In [1]: import numpy as np

In [2]: from numpy import linalg as LA

In [3]: np.set_printoptions(precision=4, suppress=True, linewidth=100)

In [4]: def rd(a):
   ...:     return np.round(a, 4) + 0
   ...: 

In [5]: data = np.loadtxt("m.csv", delimiter=",")

In [6]: data
Out[6]: 
array([[ 0.3,  0.1,  0.4, -1.4,  0.2,  0.1,  0.7],
       [ 0.2,  0. ,  0.8, -0.2, -0.1,  1.3,  0.9],
       [ 0.1,  1.2,  1.1, -2. , -0.3, -1.7,  0.4],
       [ 0. ,  1.2,  0.3, -0.7, -1.3,  0.5, -0.1],
       [ 1.8, -2.2, -0.3,  2.3, -0.9, -0.2,  0.6],
       [-0.6,  1.5, -0.2,  0.6,  1.3,  0. ,  0. ],
       [ 0.3,  1.2,  0.8, -0.3, -1.3,  0.1, -0.5],
       [-0.3, -0.1, -0.7, -0.3,  0.9, -0.7,  1.9]])

In [7]: other = np.c_[data[:, :2] @ np.array([[1, 1], [1, 1]]), np.array([-1, -1, 3, -2, -1, -1, -3, 3])]

In [8]: rd(other)
Out[8]: 
array([[ 0.4,  0.4, -1. ],
       [ 0.2,  0.2, -1. ],
       [ 1.3,  1.3,  3. ],
       [ 1.2,  1.2, -2. ],
       [-0.4, -0.4, -1. ],
       [ 0.9,  0.9, -1. ],
       [ 1.5,  1.5, -3. ],
       [-0.4, -0.4,  3. ]])

In [9]: rd(LA.norm(other - data @ LA.lstsq(data, other)[0], axis=0))
Out[9]: array([0.    , 0.    , 1.0211])

In [10]: rd(LA.lstsq(data, other[:, 0])[0])
Out[10]: array([1., 1., 0., 0., 0., 0., 0.])

In [11]: Uu, sv, Vt = LA.svd(data, full_matrices=False)

In [12]: rd(np.cumsum(sv ** 2) / np.sum(sv ** 2))
Out[12]: array([0.4657, 0.6742, 0.8345, 0.9239, 0.9739, 0.9962, 1.    ])

In [13]: rd(sv / sv[0])
Out[13]: array([1.    , 0.6689, 0.5868, 0.438 , 0.3278, 0.2186, 0.0909])

In [14]: rd(Uu.T @ data @ Vt.T)
Out[14]: 
array([[4.7738, 0.    , 0.    , 0.    , 0.    , 0.    , 0.    ],
       [0.    , 3.1934, 0.    , 0.    , 0.    , 0.    , 0.    ],
       [0.    , 0.    , 2.8011, 0.    , 0.    , 0.    , 0.    ],
       [0.    , 0.    , 0.    , 2.0909, 0.    , 0.    , 0.    ],
       [0.    , 0.    , 0.    , 0.    , 1.5648, 0.    , 0.    ],
       [0.    , 0.    , 0.    , 0.    , 0.    , 1.0433, 0.    ],
       [0.    , 0.    , 0.    , 0.    , 0.    , 0.    , 0.4339]])

In [15]: np.abs(Uu[:, 0]).round(6).argmax()
Out[15]: np.int64(4)

In [16]: np.allclose(Uu * sv @ Vt, data)
Out[16]: True

In [17]: rd(sv)
Out[17]: array([4.7738, 3.1934, 2.8011, 2.0909, 1.5648, 1.0433, 0.4339])

In [18]: rd(np.sqrt((sv ** 2).sum())), rd(LA.norm(data))
Out[18]: (np.float64(6.995), np.float64(6.995))

In [19]: Uu.shape, sv.shape, Vt.shape
Out[19]: ((8, 7), (7,), (7, 7))

In [20]: rd(np.abs(Vt[0]))
Out[20]: array([0.2589, 0.6418, 0.2317, 0.6714, 0.029 , 0.1204, 0.0351])

In [21]: K = np.load("out6.npy")

In [22]: K
Out[22]: 
array([[ 0.,  0.,  0.,  0.,  0.,  1.,  2., -1.,  2., -1., -3., -3.,  2.],
       [ 0.,  0.,  0.,  0.,  0.,  2.,  1., -3.,  1., -2., -3.,  3., -2.],
       [ 0.,  0.,  0.,  0.,  0., -2.,  0.,  2.,  3., -1., -2.,  0., -3.],
       [ 0.,  0.,  0.,  0.,  0., -2., -3., -3.,  0., -3., -3., -1., -2.],
       [ 0.,  0.,  0.,  0.,  0., -2.,  3.,  1.,  3., -2., -1., -1.,  3.],
       [ 1.,  2., -2., -2., -2.,  0.,  0.,  0.,  0.,  0.,  0.,  0.,  0.],
       [ 2.,  1.,  0., -3.,  3.,  0.,  0.,  0.,  0.,  0.,  0.,  0.,  0.],
       [-1., -3.,  2., -3.,  1.,  0.,  0.,  0.,  0.,  0.,  0.,  0.,  0.],
       [ 2.,  1.,  3.,  0.,  3.,  0.,  0.,  0.,  0.,  0.,  0.,  0.,  0.],
       [-1., -2., -1., -3., -2.,  0.,  0.,  0.,  0.,  0.,  0.,  0.,  0.],
       [-3., -3., -2., -3., -1.,  0.,  0.,  0.,  0.,  0.,  0.,  0.,  0.],
       [-3.,  3.,  0., -1., -1.,  0.,  0.,  0.,  0.,  0.,  0.,  0.,  0.],
       [ 2., -2., -3., -2.,  3.,  0.,  0.,  0.,  0.,  0.,  0.,  0.,  0.]])

In [23]: # rows and columns are dependent

In [24]: Uu, sv, Vt = LA.svd(K)

In [25]: vecs = Vt[:(sv > 1e-8).sum()]

In [26]: rng = np.random.default_rng(346871)

In [27]: vec = K[12] + -3 * K[9] + rng.integers(2) * np.eye(13)[6]

In [28]: vec
Out[28]: array([5., 4., 0., 7., 9., 0., 1., 0., 0., 0., 0., 0., 0.])

In [29]: LA.matrix_rank(np.vstack([K, vec]))
Out[29]: np.int64(11)

In [30]: np.allclose(vecs.T @ vecs @ vec, vec)
Out[30]: False

In [31]: rd(LA.norm(vec - vecs.T @ vecs @ vec))
Out[31]: np.float64(0.6622)

In [32]: ev, vecs = LA.eigh(K)

In [33]: rd(LA.eigvalsh(K @ K))
Out[33]: 
array([ 0.    ,  0.    ,  0.    ,  7.6157,  7.6157, 22.2788, 22.2788, 29.4722, 29.4722, 57.8443,
       57.8443, 70.789 , 70.789 ])

In [34]: rd(LA.eigvalsh(K + 3 * np.eye(13)))
Out[34]: 
array([-5.4136, -4.6055, -2.4288, -1.72  ,  0.2403,  3.    ,  3.    ,  3.    ,  5.7597,  7.72  ,
        8.4288, 10.6055, 11.4136])

In [35]: np.unique(ev.round(6) + 0, return_counts=True)[1]
Out[35]: array([1, 1, 1, 1, 1, 3, 1, 1, 1, 1, 1])

In [36]: rd(ev)
Out[36]: 
array([-8.4136, -7.6055, -5.4288, -4.72  , -2.7597,  0.    ,  0.    ,  0.    ,  2.7597,  4.72  ,
        5.4288,  7.6055,  8.4136])

In [37]: M = np.load("dump.npy")

In [38]: M
Out[38]: 
array([[-1.0663, -1.0182, -3.0175],
       [-1.1569, -0.9903, -2.9483],
       [-0.983 , -1.0116, -2.9044],
       [-0.8453, -1.163 , -2.9396],
       [-0.9521, -1.2032, -3.0081],
       [-1.0385, -1.0122, -3.0267],
       [-0.9907, -0.8151, -3.0196],
       [-1.1174, -0.9241, -3.0418],
       [-0.9171, -1.0485, -3.0871],
       [-0.8871, -0.9889, -3.0897],
       [-1.0141, -1.0698, -2.9921],
       [-0.8831, -0.9108, -3.1692],
       [-0.9991, -1.0715, -3.0367],
       [-0.9351, -0.9804, -3.0019],
       [ 0.9238,  2.142 ,  0.0415],
       [ 0.9311,  1.9602, -0.0444],
       [ 0.7954,  1.9958, -0.03  ],
       [ 0.8925,  2.0187,  0.1353],
       [ 1.1489,  1.9531,  0.0981],
       [ 1.0588,  1.89  , -0.0177],
       [ 0.8998,  2.0816, -0.0205],
       [ 0.9818,  1.938 , -0.0155],
       [ 1.0394,  1.8901,  0.0395],
       [ 1.0603,  1.9009, -0.0805],
       [ 0.9469,  1.8367, -0.0323],
       [ 1.052 ,  1.8116,  0.1071],
       [ 1.1466,  1.8509,  0.0056],
       [ 0.888 ,  2.0333, -0.0243],
       [-1.9985, -1.9413, -1.9901],
       [-1.9422, -1.9838, -1.9891],
       [-2.1185, -1.8386, -2.1753],
       [-2.1202, -2.069 , -1.9862],
       [-2.0645, -1.9383, -1.9889],
       [-1.9049, -1.8904, -1.971 ],
       [-2.0386, -2.0573, -1.8683],
       [-2.1875, -2.0265, -2.0186],
       [-2.04  , -2.0247, -1.9681],
       [-2.0101, -2.0625, -2.1825],
       [-1.9458, -1.9477, -2.0187],
       [-1.8471, -2.135 , -2.1645],
       [-1.8119, -1.9956, -2.1287],
       [-2.0353, -2.0893, -1.8719]])

In [39]: vec = np.array([-1, 0, 1])

In [40]: y = M @ vec

In [41]: rd(LA.pinv(M) @ M)
Out[41]: 
array([[1., 0., 0.],
       [0., 1., 0.],
       [0., 0., 1.]])

In [42]: rd(LA.lstsq(M, y)[0])
Out[42]: array([-1.,  0.,  1.])

In [43]: rd(LA.solve(M.T @ M, M.T @ y))
Out[43]: array([-1.,  0.,  1.])

In [44]: y = y + 0.1 * rng.normal(size=42)

In [45]: rd(y)
Out[45]: 
array([-2.1456, -1.6224, -2.0592, -2.102 , -1.8882, -1.8737, -2.026 , -1.9438, -2.329 , -2.0984,
       -2.1711, -2.4297, -1.9492, -2.0277, -0.9528, -0.988 , -0.7985, -0.7663, -1.2126, -1.2213,
       -0.8447, -0.898 , -1.0944, -0.8784, -0.7345, -1.1745, -1.1228, -0.9342,  0.1996,  0.0059,
       -0.1198,  0.153 , -0.022 , -0.0256,  0.1227,  0.0961,  0.1238, -0.1528, -0.1658, -0.3555,
       -0.2381,  0.3506])

In [46]: c, *_ = LA.lstsq(M, y)

In [47]: rd(M.T @ (y - M @ c))
Out[47]: array([0., 0., 0.])

In [48]: [round(float(LA.norm(LA.solve(M.T @ M + lam * np.eye(3), M.T @ y))), 2) for lam in (0, 1, 10, 100)]
Out[48]: [1.44, 1.25, 0.9, 0.39]

In [49]: cen = M - M.mean(axis=0)

In [50]: Uu, sv, Vt = LA.svd(cen, full_matrices=False)

In [51]: np.abs(Uu[:, 0]).argmax()
Out[51]: np.int64(18)

In [52]: (np.sign(Uu[:, 0]) == np.sign(Uu[0, 0])).astype(int)
Out[52]: 
array([1, 1, 1, 1, 1, 1, 1, 1, 1, 1, 1, 1, 1, 1, 0, 0, 0, 0, 0, 0, 0, 0, 0, 0, 0, 0, 0, 0, 1, 1, 1,
       1, 1, 1, 1, 1, 1, 1, 1, 1, 1, 1])

In [53]: LA.matrix_rank(cen)
Out[53]: np.int64(3)

In [54]: np.abs(Vt[0]).argmax()
Out[54]: np.int64(1)

In [55]: def softmax(z):
    ...:     e = np.exp(z - z.max(axis=-1, keepdims=True))
    ...:     return e / e.sum(axis=-1, keepdims=True)
    ...: 

In [56]: rd(softmax(M).sum(axis=1))
Out[56]: 
array([1., 1., 1., 1., 1., 1., 1., 1., 1., 1., 1., 1., 1., 1., 1., 1., 1., 1., 1., 1., 1., 1., 1.,
       1., 1., 1., 1., 1., 1., 1., 1., 1., 1., 1., 1., 1., 1., 1., 1., 1., 1., 1.])

In [57]: scores = M @ M.T / np.sqrt(3)

In [58]: softmax(scores).round(6).argmax(axis=1)
Out[58]: 
array([11, 11, 11, 11, 11, 11, 11, 11, 11, 11, 11, 11, 11, 11, 14, 14, 14, 14, 14, 14, 14, 14, 14,
       14, 14, 14, 14, 14, 37, 37, 37, 37, 37, 37, 37, 37, 37, 37, 37, 37, 37, 37])
